$ python3 -q
>>> import numpy as np
>>> import numpy.linalg as la
>>> np.set_printoptions(precision=3, suppress=True, linewidth=100)
>>> def rnd(a):
...     return np.round(a, 3) + 0
... 
>>> Y = np.array([[4, 4], [-3, 4], [-1, -1], [5, 2]])
>>> mat = np.block([[np.zeros((4, 4)), Y], [Y.T, np.zeros((2, 2))]])
>>> mat
array([[ 0.,  0.,  0.,  0.,  4.,  4.],
       [ 0.,  0.,  0.,  0., -3.,  4.],
       [ 0.,  0.,  0.,  0., -1., -1.],
       [ 0.,  0.,  0.,  0.,  5.,  2.],
       [ 4., -3., -1.,  5.,  0.,  0.],
       [ 4.,  4., -1.,  2.,  0.,  0.]])
>>> np.all(la.eigvalsh(mat) > 0)
np.False_
>>> rnd(la.eigvalsh(mat).min())
np.float64(-7.782)
>>> r0, r1 = mat[4], mat[0]
>>> r0 @ r0
np.float64(51.0)
>>> p = (r0 @ r1) / (r0 @ r0) * r0
>>> np.outer(r0, r1)
array([[  0.,   0.,   0.,   0.,  16.,  16.],
       [ -0.,  -0.,  -0.,  -0., -12., -12.],
       [ -0.,  -0.,  -0.,  -0.,  -4.,  -4.],
       [  0.,   0.,   0.,   0.,  20.,  20.],
       [  0.,   0.,   0.,   0.,   0.,   0.],
       [  0.,   0.,   0.,   0.,   0.,   0.]])
>>> rnd(la.norm(r0 + r1) ** 2 + la.norm(r0 - r1) ** 2)
np.float64(166.0)
>>> def softmax(z):
...     e = np.exp(z - z.max(axis=-1, keepdims=True))
...     return e / e.sum(axis=-1, keepdims=True)
... 
>>> rnd(softmax(mat).sum(axis=1))
array([1., 1., 1., 1., 1., 1.])
>>> S = mat @ mat.T / np.sqrt(6)
>>> rnd(softmax(S)[2] @ mat)
array([ 1.593,  0.199, -0.398,  1.394, -0.76 ,  0.132])
>>> ev, V = la.eigh(mat)
>>> vec = np.array([3, 3, 2, 1, 2, 0])
>>> rnd(la.eigvalsh(mat[1:, 1:]))
array([-5.922, -4.575,  0.   ,  4.575,  5.922])
>>> rnd(vec @ mat @ vec / (vec @ vec)), rnd(ev[0]), rnd(ev[-1])
(np.float64(0.889), np.float64(-7.782), np.float64(7.782))
>>> A = np.loadtxt("case14.csv", delimiter=",")
>>> rnd(A)
array([[ 0.333, -0.933, -0.133],
       [-0.933, -0.307, -0.187],
       [-0.133, -0.187,  0.973]])
>>> # equal to its transpose
>>> rnd(la.det(A[::-1]))
np.float64(1.0)
>>> np.einsum("ii->", A)
np.float64(1.0)
>>> rnd(la.det(A.T))
np.float64(-1.0)
>>> ev, V = la.eigh(A)
>>> vec = np.array([2, 3, -7])
>>> rnd(la.eigvalsh(A[1:, 1:]))
array([-0.333,  1.   ])
>>> rnd(V * np.abs(ev) @ V.T)
array([[1., 0., 0.],
       [0., 1., 0.],
       [0., 0., 1.]])
>>> rnd(vec @ A @ vec / (vec @ vec)), rnd(ev[0]), ev[-1]
(np.float64(0.752), np.float64(-1.0), np.float64(1.0))
